$ python3 -q
>>> import numpy as np
>>> np.set_printoptions(suppress=True, linewidth=120)
>>> J = np.load("dump.npy")
>>> J
array([[3., 3., 5., 1., 1., 3., 5., 3., 3., 5., 2., 3., 0.],
       [4., 2., 5., 2., 4., 1., 5., 3., 4., 4., 3., 3., 0.],
       [1., 3., 4., 3., 2., 3., 1., 0., 5., 4., 1., 2., 2.],
       [3., 1., 0., 3., 2., 1., 0., 1., 2., 4., 2., 2., 1.],
       [2., 5., 2., 4., 0., 4., 4., 5., 5., 1., 1., 1., 0.],
       [0., 1., 3., 0., 1., 5., 2., 1., 3., 2., 5., 3., 2.],
       [1., 5., 0., 1., 5., 5., 2., 1., 2., 3., 1., 3., 2.],
       [4., 4., 5., 0., 0., 3., 0., 3., 0., 4., 2., 3., 2.],
       [0., 2., 5., 5., 0., 3., 4., 1., 3., 5., 0., 3., 1.],
       [3., 5., 0., 0., 3., 4., 1., 1., 2., 2., 5., 2., 3.],
       [0., 1., 0., 3., 5., 3., 2., 4., 2., 3., 5., 2., 2.],
       [0., 0., 0., 0., 0., 0., 0., 0., 0., 0., 0., 3., 2.],
       [0., 0., 0., 0., 0., 0., 0., 0., 0., 0., 0., 3., 0.]])
>>> rng = np.random.default_rng(88946)
>>> idx = rng.permutation(13)
>>> B = J[:, idx] * rng.choice([-1, 1], 13)
>>> B
array([[ 3.,  5., -3., -2.,  3.,  3.,  0., -5.,  1.,  5.,  1.,  3.,  3.],
       [ 2.,  5., -4., -3.,  4.,  3.,  0., -5.,  4.,  4.,  2.,  3.,  1.],
       [ 3.,  1., -1., -1.,  5.,  2.,  2., -4.,  2.,  4.,  3.,  0.,  3.],
       [ 1.,  0., -3., -2.,  2.,  2.,  1., -0.,  2.,  4.,  3.,  1.,  1.],
       [ 5.,  4., -2., -1.,  5.,  1.,  0., -2.,  0.,  1.,  4.,  5.,  4.],
       [ 1.,  2., -0., -5.,  3.,  3.,  2., -3.,  1.,  2.,  0.,  1.,  5.],
       [ 5.,  2., -1., -1.,  2.,  3.,  2., -0.,  5.,  3.,  1.,  1.,  5.],
       [ 4.,  0., -4., -2.,  0.,  3.,  2., -5.,  0.,  4.,  0.,  3.,  3.],
       [ 2.,  4., -0., -0.,  3.,  3.,  1., -5.,  0.,  5.,  5.,  1.,  3.],
       [ 5.,  1., -3., -5.,  2.,  2.,  3., -0.,  3.,  2.,  0.,  1.,  4.],
       [ 1.,  2., -0., -5.,  2.,  2.,  2., -0.,  5.,  3.,  3.,  4.,  3.],
       [ 0.,  0., -0., -0.,  0.,  3.,  2., -0.,  0.,  0.,  0.,  0.,  0.],
       [ 0.,  0., -0., -0.,  0.,  3.,  0., -0.,  0.,  0.,  0.,  0.,  0.]])
>>> U, _, vt = np.linalg.svd(J.T @ B)
>>> idx
array([ 1,  6,  0, 10,  8, 11, 12,  2,  4,  9,  3,  7,  5])
>>> B = J[0, 0] * J[1:] - np.outer(J[1:, 0], J[0])
>>> B
array([[  0.,  -6.,  -5.,   2.,   8.,  -9.,  -5.,  -3.,   0.,  -8.,   1.,  -3.,   0.],
       [  0.,   6.,   7.,   8.,   5.,   6.,  -2.,  -3.,  12.,   7.,   1.,   3.,   6.],
       [  0.,  -6., -15.,   6.,   3.,  -6., -15.,  -6.,  -3.,  -3.,   0.,  -3.,   3.],
       [  0.,   9.,  -4.,  10.,  -2.,   6.,   2.,   9.,   9.,  -7.,  -1.,  -3.,   0.],
       [  0.,   3.,   9.,   0.,   3.,  15.,   6.,   3.,   9.,   6.,  15.,   9.,   6.],
       [  0.,  12.,  -5.,   2.,  14.,  12.,   1.,   0.,   3.,   4.,   1.,   6.,   6.],
       [  0.,   0.,  -5.,  -4.,  -4.,  -3., -20.,  -3., -12.,  -8.,  -2.,  -3.,   6.],
       [  0.,   6.,  15.,  15.,   0.,   9.,  12.,   3.,   9.,  15.,   0.,   9.,   3.],
       [  0.,   6., -15.,  -3.,   6.,   3., -12.,  -6.,  -3.,  -9.,   9.,  -3.,   9.],
       [  0.,   3.,   0.,   9.,  15.,   9.,   6.,  12.,   6.,   9.,  15.,   6.,   6.],
       [  0.,   0.,   0.,   0.,   0.,   0.,   0.,   0.,   0.,   0.,   0.,   9.,   6.],
       [  0.,   0.,   0.,   0.,   0.,   0.,   0.,   0.,   0.,   0.,   0.,   9.,   0.]])
>>> np.flatnonzero(~B.round(6).any(axis=1))
array([], dtype=int64)
>>> np.linalg.matrix_rank(B), np.linalg.matrix_rank(J)
(np.int64(12), np.int64(13))
>>> f, g = B[4], B[9]
>>> f @ f
np.float64(828.0)
>>> pr = (f @ g) / (f @ f) * f
>>> np.round((g - pr) @ f, 4)
np.float64(-0.0)
>>> np.linalg.matrix_rank(np.outer(f, g))
np.int64(1)
>>> round(np.linalg.norm(f + g) ** 2 + np.linalg.norm(f - g) ** 2, 4)
np.float64(3636.0)
>>> np.round(g - pr, 4)
array([ 0.    ,  0.5217, -7.4348,  9.    , 12.5217, -3.3913,  1.0435,  9.5217, -1.4348,  4.0435,  2.6087, -1.4348,
        1.0435])
>>> B = J / np.sqrt((J ** 2).mean(axis=1, keepdims=True))
>>> np.linalg.matrix_rank(J - J.mean(axis=1, keepdims=True))
np.int64(12)
>>> np.linalg.matrix_rank(B) == np.linalg.matrix_rank(J)
np.True_
>>> data = np.load("data.npy")
>>> print(data)
[[-1 -1  0  0  0  0]
 [ 2  3  0  0  0  0]
 [ 0  1  0  0  0  0]
 [ 0  0 -1 -1  0  0]
 [ 0  0  2  3  0  0]
 [ 0  0  0  1  0  0]
 [ 0  0  0  0 -1 -1]
 [ 0  0  0  0  2  3]
 [ 0  0  0  0  0  1]]
>>> t3 = np.stack([data, 5 * data, data[::-1]])
>>> np.linalg.matrix_rank(t3)
array([6, 6, 6])
>>> t3.shape
(3, 9, 6)
>>> np.round(np.linalg.norm(t3, axis=(1, 2)), 4)
array([ 6.9282, 34.641 ,  6.9282])
>>> np.linalg.matrix_rank(t3.reshape(3, -1))
np.int64(2)
>>> B = np.c_[data[:, :4] @ np.array([[-4, 3, -9, 4], [-5, -2, -4, -2], [-6, 4, -1, -4], [1, 9, 0, -9]]), np.array([1, 1, 0, 0, 2, 1, 1, 0, 1])]
>>> B
array([[  9,  -1,  13,  -2,   1],
       [-23,   0, -30,   2,   1],
       [ -5,  -2,  -4,  -2,   0],
       [  5, -13,   1,  13,   0],
       [ -9,  35,  -2, -35,   2],
       [  1,   9,   0,  -9,   1],
       [  0,   0,   0,   0,   1],
       [  0,   0,   0,   0,   0],
       [  0,   0,   0,   0,   1]])
>>> np.round(np.linalg.norm(B - data @ np.linalg.lstsq(data, B)[0], axis=0), 4) + 0
array([0.   , 0.   , 0.   , 0.   , 1.354])
>>> np.round(np.linalg.lstsq(data, B[:, 0])[0], 4) + 0
array([-4., -5., -6.,  1.,  0.,  0.])
>>> vec = np.array([0, 3, 0, 1, 0, 3])
>>> rhs = data @ vec
>>> np.round(np.linalg.solve(data.T @ data, data.T @ rhs), 4) + 0
array([0., 3., 0., 1., 0., 3.])
>>> rhs = rhs + 0.1 * rng.normal(size=9)
>>> rhs.round(4)
array([-2.9736,  8.9681,  2.7077, -0.7367,  3.0431,  0.8758, -3.0541,  9.1536,  3.0812])
>>> beta, *_ = np.linalg.lstsq(data, rhs)
>>> beta.round(4)
array([ 0.3181,  2.7599, -0.0235,  0.9915, -0.033 ,  3.0752])
>>> def softmax(z):
...     e = np.exp(z - z.max(axis=-1, keepdims=True))
...     return e / e.sum(axis=-1, keepdims=True)
... 
>>> print(np.round(softmax(data[2]), 4))
[0.1296 0.3522 0.1296 0.1296 0.1296 0.1296]
>>> S = data @ data.T / np.sqrt(6)
>>> np.round(softmax(S), 4)
array([[0.2498, 0.0143, 0.0734, 0.1104, 0.1104, 0.1104, 0.1104, 0.1104, 0.1104],
       [0.0006, 0.9549, 0.0161, 0.0047, 0.0047, 0.0047, 0.0047, 0.0047, 0.0047],
       [0.0574, 0.2941, 0.13  , 0.0864, 0.0864, 0.0864, 0.0864, 0.0864, 0.0864],
       [0.1104, 0.1104, 0.1104, 0.2498, 0.0143, 0.0734, 0.1104, 0.1104, 0.1104],
       [0.0047, 0.0047, 0.0047, 0.0006, 0.9549, 0.0161, 0.0047, 0.0047, 0.0047],
       [0.0864, 0.0864, 0.0864, 0.0574, 0.2941, 0.13  , 0.0864, 0.0864, 0.0864],
       [0.1104, 0.1104, 0.1104, 0.1104, 0.1104, 0.1104, 0.2498, 0.0143, 0.0734],
       [0.0047, 0.0047, 0.0047, 0.0047, 0.0047, 0.0047, 0.0006, 0.9549, 0.0161],
       [0.0864, 0.0864, 0.0864, 0.0864, 0.0864, 0.0864, 0.0574, 0.2941, 0.13  ]])
>>> mat = np.load("x.npy")
>>> mat
array([[-2,  0, -2,  0, -2,  1],
       [ 2,  0, -1, -2, -2, -1],
       [ 2, -2,  0, -1,  0, -1],
       [ 1,  1,  1, -2, -1, -2],
       [ 2,  0, -2,  0,  0, -2],
       [ 2, -2,  0,  1,  0,  0],
       [ 0,  0,  2,  0,  0,  0],
       [ 1,  0,  0,  0,  1,  1],
       [-2, -2,  0, -1, -2,  1],
       [ 2,  0,  0,  2, -2, -2],
       [ 2, -2,  2,  0, -2,  2],
       [-2,  2,  1, -2,  2,  0],
       [-1,  2,  1,  0,  1,  2],
       [ 0, -2,  0, -2, -1, -1],
       [ 0,  2,  1, -1,  2, -1],
       [ 0,  1, -2, -1,  2,  0]])
>>> B = np.c_[mat[:, :4] @ np.array([[4, 5, 5, -5], [5, 1, 0, 5], [-4, 2, -5, -4], [-5, 5, 3, 1]]), np.array([5, 2, 1, 3, -4, -3, 2, -2, -5, 4, 5, -5, 0, -1, -5, -5])]
>>> B
array([[  0, -14,   0,  18,   5],
       [ 22,  -2,   9,  -8,   2],
       [  3,   3,   7, -21,   1],
       [ 15,  -2,  -6,  -6,   3],
       [ 16,   6,  20,  -2,  -4],
       [ -7,  13,  13, -19,  -3],
       [ -8,   4, -10,  -8,   2],
       [  4,   5,   5,  -5,  -2],
       [-13, -17, -13,  -1,  -5],
       [ -2,  20,  16,  -8,   4],
       [-10,  12,   0, -28,   5],
       [  8, -16, -21,  14,  -5],
       [  2,  -1, -10,  11,   0],
       [  0, -12,  -6, -12,  -1],
       [ 11,  -1,  -8,   5,  -5],
       [ 18,  -8,   7,  12,  -5]])
>>> print(np.round(np.linalg.norm(np.linalg.qr(mat)[0].T @ B, axis=0) ** 2 / ((B ** 2).sum(axis=0) + 1e-12), 4))
[1.     1.     1.     1.     0.6229]
>>> print(np.round(np.linalg.norm(B - mat @ np.linalg.lstsq(mat, B)[0], axis=0), 4) + 0)
[0.     0.     0.     0.     8.9829]
>>> P = mat @ np.linalg.solve(mat.T @ mat, mat.T)
>>> np.round(P @ mat[:, 1], 4) + 0
array([ 0.,  0., -2.,  1.,  0., -2.,  0.,  0., -2.,  0., -2.,  2.,  2., -2.,  2.,  1.])
>>> print(np.trace(P))
6.0
>>> print(np.round(np.linalg.eigvalsh(P), 4) + 0)
[0. 0. 0. 0. 0. 0. 0. 0. 0. 0. 1. 1. 1. 1. 1. 1.]
>>> Ac = mat - mat.mean(axis=0)
>>> V = np.linalg.svd(Ac)[2][:5]
>>> B = Ac - Ac @ V.T @ V
>>> np.round(np.diag(V.T @ V), 4)
array([0.7575, 0.8247, 0.9644, 0.8283, 0.9348, 0.6902])
>>> np.round(np.cov(Ac @ V.T, rowvar=False), 4) + 0
array([[4.3308, 0.    , 0.    , 0.    , 0.    ],
       [0.    , 2.6791, 0.    , 0.    , 0.    ],
       [0.    , 0.    , 1.8376, 0.    , 0.    ],
       [0.    , 0.    , 0.    , 1.3924, 0.    ],
       [0.    , 0.    , 0.    , 0.    , 0.9998]])
>>> np.round((Ac @ V.T).std(axis=0), 4)
array([2.015 , 1.5848, 1.3125, 1.1425, 0.9681])
